% ipython --no-banner

In [1]: import numpy as np

In [2]: import numpy.linalg as la

In [3]: np.set_printoptions(precision=2, suppress=True, linewidth=120, sign=" ")

In [4]: r0 = np.array([0, 2, 0, 0, 3, 3, 0, 2]) + 0.5

In [5]: K = np.outer(r0, r0) / (r0 @ r0)

In [6]: K
Out[6]: 
array([[ 0.01,  0.03,  0.01,  0.01,  0.05,  0.05,  0.01,  0.03],
       [ 0.03,  0.16,  0.03,  0.03,  0.23,  0.23,  0.03,  0.16],
       [ 0.01,  0.03,  0.01,  0.01,  0.05,  0.05,  0.01,  0.03],
       [ 0.01,  0.03,  0.01,  0.01,  0.05,  0.05,  0.01,  0.03],
       [ 0.05,  0.23,  0.05,  0.05,  0.32,  0.32,  0.05,  0.23],
       [ 0.05,  0.23,  0.05,  0.05,  0.32,  0.32,  0.05,  0.23],
       [ 0.01,  0.03,  0.01,  0.01,  0.05,  0.05,  0.01,  0.03],
       [ 0.03,  0.16,  0.03,  0.03,  0.23,  0.23,  0.03,  0.16]])

In [7]: K @ K
Out[7]: 
array([[ 0.01,  0.03,  0.01,  0.01,  0.05,  0.05,  0.01,  0.03],
       [ 0.03,  0.16,  0.03,  0.03,  0.23,  0.23,  0.03,  0.16],
       [ 0.01,  0.03,  0.01,  0.01,  0.05,  0.05,  0.01,  0.03],
       [ 0.01,  0.03,  0.01,  0.01,  0.05,  0.05,  0.01,  0.03],
       [ 0.05,  0.23,  0.05,  0.05,  0.32,  0.32,  0.05,  0.23],
       [ 0.05,  0.23,  0.05,  0.05,  0.32,  0.32,  0.05,  0.23],
       [ 0.01,  0.03,  0.01,  0.01,  0.05,  0.05,  0.01,  0.03],
       [ 0.03,  0.16,  0.03,  0.03,  0.23,  0.23,  0.03,  0.16]])

In [8]: round(la.det(K), 2)
Out[8]: np.float64(0.0)

In [9]: np.allclose(K @ K.T, K.T @ K)
Out[9]: True

In [10]: np.round(np.sort(np.abs(la.eigvals(K))), 2) + 0
Out[10]: array([ 0.,  0.,  0.,  0.,  0.,  0.,  0.,  1.])

In [11]: la.matrix_power(K, 4)
Out[11]: 
array([[ 0.01,  0.03,  0.01,  0.01,  0.05,  0.05,  0.01,  0.03],
       [ 0.03,  0.16,  0.03,  0.03,  0.23,  0.23,  0.03,  0.16],
       [ 0.01,  0.03,  0.01,  0.01,  0.05,  0.05,  0.01,  0.03],
       [ 0.01,  0.03,  0.01,  0.01,  0.05,  0.05,  0.01,  0.03],
       [ 0.05,  0.23,  0.05,  0.05,  0.32,  0.32,  0.05,  0.23],
       [ 0.05,  0.23,  0.05,  0.05,  0.32,  0.32,  0.05,  0.23],
       [ 0.01,  0.03,  0.01,  0.01,  0.05,  0.05,  0.01,  0.03],
       [ 0.03,  0.16,  0.03,  0.03,  0.23,  0.23,  0.03,  0.16]])

In [12]: (K + K.T) / 2
Out[12]: 
array([[ 0.01,  0.03,  0.01,  0.01,  0.05,  0.05,  0.01,  0.03],
       [ 0.03,  0.16,  0.03,  0.03,  0.23,  0.23,  0.03,  0.16],
       [ 0.01,  0.03,  0.01,  0.01,  0.05,  0.05,  0.01,  0.03],
       [ 0.01,  0.03,  0.01,  0.01,  0.05,  0.05,  0.01,  0.03],
       [ 0.05,  0.23,  0.05,  0.05,  0.32,  0.32,  0.05,  0.23],
       [ 0.05,  0.23,  0.05,  0.05,  0.32,  0.32,  0.05,  0.23],
       [ 0.01,  0.03,  0.01,  0.01,  0.05,  0.05,  0.01,  0.03],
       [ 0.03,  0.16,  0.03,  0.03,  0.23,  0.23,  0.03,  0.16]])

In [13]: np.trace(K)
Out[13]: np.float64(1.0)
